% ipython --no-banner

In [1]: import numpy as np

In [2]: from numpy import linalg as LA

In [3]: np.set_printoptions(precision=2, suppress=True, linewidth=100, sign=" ")

In [4]: rng = np.random.default_rng(59)

In [5]: M = rng.normal(size=(22, 6))

In [6]: M = 3 * M / LA.norm(M, axis=1, keepdims=True)

In [7]: M
Out[7]: 
array([[-1.04,  1.65,  1.98, -0.02, -0.96, -0.61],
       [-0.11, -1.21,  2.41,  0.28,  1.13,  0.61],
       [ 1.57,  0.06, -0.98,  1.87, -0.74, -1.23],
       [ 1.29, -1.16, -1.31,  1.89,  0.66, -0.52],
       [-0.65, -1.68,  1.38,  0.34,  1.17,  1.53],
       [-0.68,  1.67,  0.55,  0.73, -2.03,  0.89],
       [-0.76, -1.45,  0.12, -1.25, -0.82, -2.01],
       [-0.57,  0.02,  1.55, -1.34, -2.12, -0.14],
       [ 0.75, -0.35, -2.1 , -0.78, -0.78, -1.64],
       [ 0.89,  0.39, -1.73,  0.9 , -0.78,  1.91],
       [ 0.88,  2.44, -0.09,  1.17, -0.96, -0.02],
       [ 1.68,  0.52, -0.01,  0.9 , -0.3 , -2.23],
       [ 1.14, -0.37,  0.94, -1.17,  2.28, -0.37],
       [-2.37,  0.78,  0.41, -0.91,  1.2 ,  0.57],
       [ 1.69,  0.9 ,  0.79,  1.59, -0.15, -1.48],
       [ 0.16,  1.94,  0.71,  0.32, -1.54, -1.49],
       [-0.3 , -1.43, -0.26,  0.87,  1.96,  1.48],
       [ 1.36, -0.98, -1.78, -0.61, -1.59,  0.39],
       [ 0.66,  2.1 , -1.03, -0.65, -1.39, -0.86],
       [ 1.47, -0.32,  0.68, -2.34, -0.83, -0.31],
       [-0.08,  0.57,  1.94, -1.65,  1.36, -0.57],
       [ 1.38,  1.17,  0.84, -0.62, -1.85,  1.1 ]])

In [8]: hat = M @ LA.solve(M.T @ M, M.T)

In [9]: LA.matrix_rank(np.eye(22) - hat)
Out[9]: np.int64(16)

In [10]: np.diag(hat)
Out[10]: 
array([ 0.23,  0.29,  0.21,  0.22,  0.23,  0.25,  0.41,  0.31,  0.26,  0.28,  0.23,  0.24,  0.38,
        0.32,  0.28,  0.18,  0.17,  0.28,  0.23,  0.37,  0.28,  0.35])

In [11]: E = np.loadtxt("arr.csv", delimiter=",")

In [12]: E
Out[12]: 
array([[  1.,  -4.,  16., -64.],
       [  1.,  -3.,   9., -27.],
       [  1.,  -2.,   4.,  -8.],
       [  1.,  -1.,   1.,  -1.],
       [  1.,   0.,   0.,   0.]])

In [13]: out = np.c_[E[:, :1] @ np.array([[1]]), np.array([2, 1, -1, 1, 1])]

In [14]: out
Out[14]: 
array([[ 1.,  2.],
       [ 1.,  1.],
       [ 1., -1.],
       [ 1.,  1.],
       [ 1.,  1.]])

In [15]: LA.matrix_rank(out)
Out[15]: np.int64(2)

In [16]: LA.norm(LA.qr(E)[0].T @ out, axis=0) ** 2 / ((out ** 2).sum(axis=0) + 1e-12)
Out[16]: array([ 1.  ,  0.78])

In [17]: X = np.load("dump.npy")

In [18]: X
Out[18]: 
array([[ 0,  0,  0,  0,  0,  8],
       [ 4,  0,  0,  0, -7,  0],
       [ 0, -3, -8,  0, -7,  0],
       [ 0,  0,  0, -8,  0,  0],
       [-9, -1,  0,  1,  0,  0],
       [ 0,  0,  0, -9, -7,  0]])

In [19]: Uu, sig, vt = LA.svd(X)

In [20]: np.argmax(sig[:-1] / (sig[1:] + 1e-6)) + 1
Out[20]: np.int64(5)

In [21]: out = Uu[:, :5] @ np.diag(sig[:5]) @ vt[:5]

In [22]: LA.matrix_rank(X, rtol=0.05)
Out[22]: np.int64(5)

In [23]: np.round(LA.norm(X - out, 2), 2), round(sig[5], 2)
Out[23]: (np.float64(0.22), np.float64(0.22))

In [24]: round(float(LA.norm(X - out) / LA.norm(X)), 2)
Out[24]: 0.01

In [25]: out.round(2) + 0
Out[25]: 
array([[ 0.  ,  0.  ,  0.  ,  0.  ,  0.  ,  8.  ],
       [ 3.99,  0.11, -0.04,  0.  , -7.  ,  0.  ],
       [ 0.  , -3.  , -8.  ,  0.  , -7.  ,  0.  ],
       [-0.01,  0.13, -0.04, -8.  , -0.01,  0.  ],
       [-9.01, -0.95, -0.02,  1.  ,  0.  ,  0.  ],
       [ 0.01, -0.11,  0.04, -9.  , -7.  ,  0.  ]])

In [26]: round(np.abs(X - out).max(), 2)
Out[26]: np.float64(0.13)
